$ ipython --no-banner

In [1]: import numpy as np

In [2]: from numpy import linalg as LA

In [3]: np.set_printoptions(suppress=True, linewidth=140)

In [4]: rd = lambda a: np.round(a, 3) + 0

In [5]: r0 = np.array([3, 0, 1]) + 0.5

In [6]: mat = np.outer(r0, r0) / (r0 @ r0)

In [7]: rd(mat)
Out[7]: 
array([[0.831, 0.119, 0.356],
       [0.119, 0.017, 0.051],
       [0.356, 0.051, 0.153]])

In [8]: # null space of dimension 2

In [9]: r0 = np.array([1, 5, 1])

In [10]: rd(np.array([np.convolve(row, r0, "same") for row in mat]))
Out[10]: 
array([[4.271, 1.78 , 1.898],
       [0.61 , 0.254, 0.271],
       [1.831, 0.763, 0.814]])

In [11]: rd(np.convolve(mat[1], r0))
Out[11]: array([0.119, 0.61 , 0.254, 0.271, 0.051])

In [12]: out = np.array([[1, 3, 4], [2, 1, 3], [3, 3, 0]])

In [13]: rd(mat @ out)
Out[13]: 
array([[2.136, 3.678, 3.678],
       [0.305, 0.525, 0.525],
       [0.915, 1.576, 1.576]])

In [14]: LA.matrix_rank(mat @ out)
Out[14]: np.int64(1)

In [15]: rd(out.T @ mat.T)
Out[15]: 
array([[2.136, 0.305, 0.915],
       [3.678, 0.525, 1.576],
       [3.678, 0.525, 1.576]])

In [16]: rd(np.einsum("ij,ij->i", mat, mat))
Out[16]: array([0.831, 0.017, 0.153])

In [17]: np.vstack([mat, out.T]).shape
Out[17]: (6, 3)

In [18]: rd(np.einsum("ij->j", mat))
Out[18]: array([1.305, 0.186, 0.559])

In [19]: LA.matrix_rank(np.vstack([mat, out.T]))
Out[19]: np.int64(3)

In [20]: rd(np.einsum("ik,kj->ji", mat, out))
Out[20]: 
array([[2.136, 0.305, 0.915],
       [3.678, 0.525, 1.576],
       [3.678, 0.525, 1.576]])

In [21]: rd(np.einsum("ik,kj->ij", mat, out))
Out[21]: 
array([[2.136, 3.678, 3.678],
       [0.305, 0.525, 0.525],
       [0.915, 1.576, 1.576]])

In [22]: Uu, s, vt = LA.svd(mat)

In [23]: vecs = vt[:(s > 1e-8).sum()]

In [24]: rng = np.random.default_rng(61)

In [25]: vec = mat[0] + -3 * mat[1] + rng.integers(2) * np.eye(3)[2]

In [26]: rd(vec)
Out[26]: array([0.475, 0.068, 0.203])

In [27]: LA.matrix_rank(np.vstack([mat, vec]))
Out[27]: np.int64(1)

In [28]: rd(vecs.T @ vecs)
Out[28]: 
array([[0.831, 0.119, 0.356],
       [0.119, 0.017, 0.051],
       [0.356, 0.051, 0.153]])

In [29]: Uu, s, vt = LA.svd(mat)

In [30]: rd(s)
Out[30]: array([1., 0., 0.])

In [31]: out = Uu[:, :1] @ np.diag(s[:1]) @ vt[:1]

In [32]: rd(out)
Out[32]: 
array([[0.831, 0.119, 0.356],
       [0.119, 0.017, 0.051],
       [0.356, 0.051, 0.153]])

In [33]: rd(LA.norm(mat - out) / LA.norm(mat))
Out[33]: np.float64(0.0)

In [34]: W2 = np.array([[0, 3, -2], [1, 2, 0], [0, -3, -3]])

In [35]: m1 = (rng.random((23, 3)) < 0.25) @ W2

In [36]: m1
Out[36]: 
array([[ 0,  0,  0],
       [ 0,  0,  0],
       [ 1,  2,  0],
       [ 0,  0,  0],
       [ 1,  2,  0],
       [ 0,  0, -5],
       [ 0,  3, -2],
       [ 0, -3, -3],
       [ 0,  0,  0],
       [ 1,  5, -2],
       [ 1, -1, -3],
       [ 0, -3, -3],
       [ 0,  3, -2],
       [ 0,  0,  0],
       [ 0,  0,  0],
       [ 0,  0,  0],
       [ 1,  2,  0],
       [ 0,  3, -2],
       [ 0,  0,  0],
       [ 0, -3, -3],
       [ 0,  0,  0],
       [ 0,  0,  0],
       [ 1, -1, -3]])

In [37]: # row 1 repeats row 0

In [38]: C2 = np.cov(m1, rowvar=False)

In [39]: rd(C2)
Out[39]: 
array([[ 0.202,  0.302, -0.032],
       [ 0.302,  4.067,  0.725],
       [-0.032,  0.725,  2.36 ]])

In [40]: rd(np.polyfit(m1[:, 0], m1[:, 2], 1))
Out[40]: array([-0.157, -1.176])

In [41]: rd(LA.eigvalsh(C2)[::-1])
Out[41]: array([4.352, 2.102, 0.174])

In [42]: np.median(m1, axis=0)
Out[42]: array([0., 0., 0.])

In [43]: vec = np.array([3, 3, 2])

In [44]: target = C2 @ vec

In [45]: c, lr = np.zeros(3), 1 / LA.norm(C2, 2) ** 2

In [46]: for i in range(200):
    ...:     c -= lr * C2.T @ (C2 @ c - target)
    ...:     if i % 50 == 0: print(i, round(LA.norm(C2 @ c - target), 3))
    ...: 
0 1.176
50 0.452
100 0.417
150 0.385

In [47]: rd(LA.cond(C2))
Out[47]: np.float64(24.963)

In [48]: out = np.c_[m1[:, :2] @ np.array([[-4, 6], [-4, -4]]), np.array([1, 0, 2, 3, 4, 5, 2, 4, 4, 1, 3, 1, 3, 1, 4, 4, 4, 0, 4, 4, 3, 2, 3])]

In [49]: out
Out[49]: 
array([[  0,   0,   1],
       [  0,   0,   0],
       [-12,  -2,   2],
       [  0,   0,   3],
       [-12,  -2,   4],
       [  0,   0,   5],
       [-12, -12,   2],
       [ 12,  12,   4],
       [  0,   0,   4],
       [-24, -14,   1],
       [  0,  10,   3],
       [ 12,  12,   1],
       [-12, -12,   3],
       [  0,   0,   1],
       [  0,   0,   4],
       [  0,   0,   4],
       [-12,  -2,   4],
       [-12, -12,   0],
       [  0,   0,   4],
       [ 12,  12,   4],
       [  0,   0,   3],
       [  0,   0,   2],
       [  0,  10,   3]])

In [50]: rd(LA.norm(out - m1 @ LA.lstsq(m1, out)[0], axis=0))
Out[50]: array([ 0.   ,  0.   , 10.898])

In [51]: E = np.load("layer13.npy")

In [52]: E
Out[52]: 
array([[ 1,  1,  1,  1,  1,  1,  1,  1],
       [ 1, -1,  1, -1,  1, -1,  1, -1],
       [ 1,  1,  1,  1, -1, -1, -1, -1]])

In [53]: Uu, s = LA.svd(E)
Traceback (most recent call last):
  Cell In[53], line 1
    Uu, s = LA.svd(E)
ValueError: too many values to unpack (expected 2)


In [54]: Uu, s, vt = LA.svd(E, full_matrices=False)

In [55]: np.allclose(Uu * s @ vt, E)
Out[55]: True

In [56]: rd(np.sqrt((s ** 2).sum())), rd(LA.norm(E))
Out[56]: (np.float64(4.899), np.float64(4.899))

In [57]: Uu.shape, s.shape, vt.shape
Out[57]: ((3, 3), (3,), (3, 8))

In [58]: rd(s)
Out[58]: array([2.828, 2.828, 2.828])

In [59]: rd(Uu.T @ Uu)
Out[59]: 
array([[1., 0., 0.],
       [0., 1., 0.],
       [0., 0., 1.]])

In [60]: X = np.load("arr.npy")

In [61]: X
Out[61]: 
array([[1, 0, 0],
       [1, 1, 0],
       [0, 0, 1]])

In [62]: r0, v = X[0], X[2]

In [63]: r0 @ r0
Out[63]: np.int64(1)

In [64]: pr = (r0 @ v) / (r0 @ r0) * r0

In [65]: np.outer(r0, v)
Out[65]: 
array([[0, 0, 1],
       [0, 0, 0],
       [0, 0, 0]])

In [66]: r0 = np.array([-2, 0, 2])

In [67]: out = X + np.outer(r0, np.eye(3)[0])

In [68]: rd(LA.det(out) / LA.det(X)), rd(1 + LA.solve(X, r0)[0])
Out[68]: (np.float64(-1.0), np.float64(-1.0))

In [69]: z = rng.permutation(3)

In [70]: out = X[:, z] * rng.choice([-1, 1], 3)

In [71]: out
Out[71]: 
array([[-1,  0,  0],
       [-1,  0, -1],
       [ 0, -1,  0]])

In [72]: Uu, _, vt = LA.svd(X.T @ out)

In [73]: rd(Uu @ vt)
Out[73]: 
array([[-1.,  0.,  0.],
       [ 0.,  0., -1.],
       [ 0., -1.,  0.]])

In [74]: theta = np.radians(135)

In [75]: r_ = np.eye(3)

In [76]: r_[1, 1] = r_[0, 0] = np.cos(theta)

In [77]: r_[1, 0], r_[0, 1] = -np.sin(theta), np.sin(theta)

In [78]: rd(r_)
Out[78]: 
array([[-0.707,  0.707,  0.   ],
       [-0.707, -0.707,  0.   ],
       [ 0.   ,  0.   ,  1.   ]])

In [79]: out = X @ r_.T

In [80]: rd(LA.det(r_)), rd(np.trace(r_))
Out[80]: (np.float64(1.0), np.float64(-0.414))

In [81]: rd(np.abs(out - X).max(axis=0))
Out[81]: array([1.707, 2.414, 0.   ])
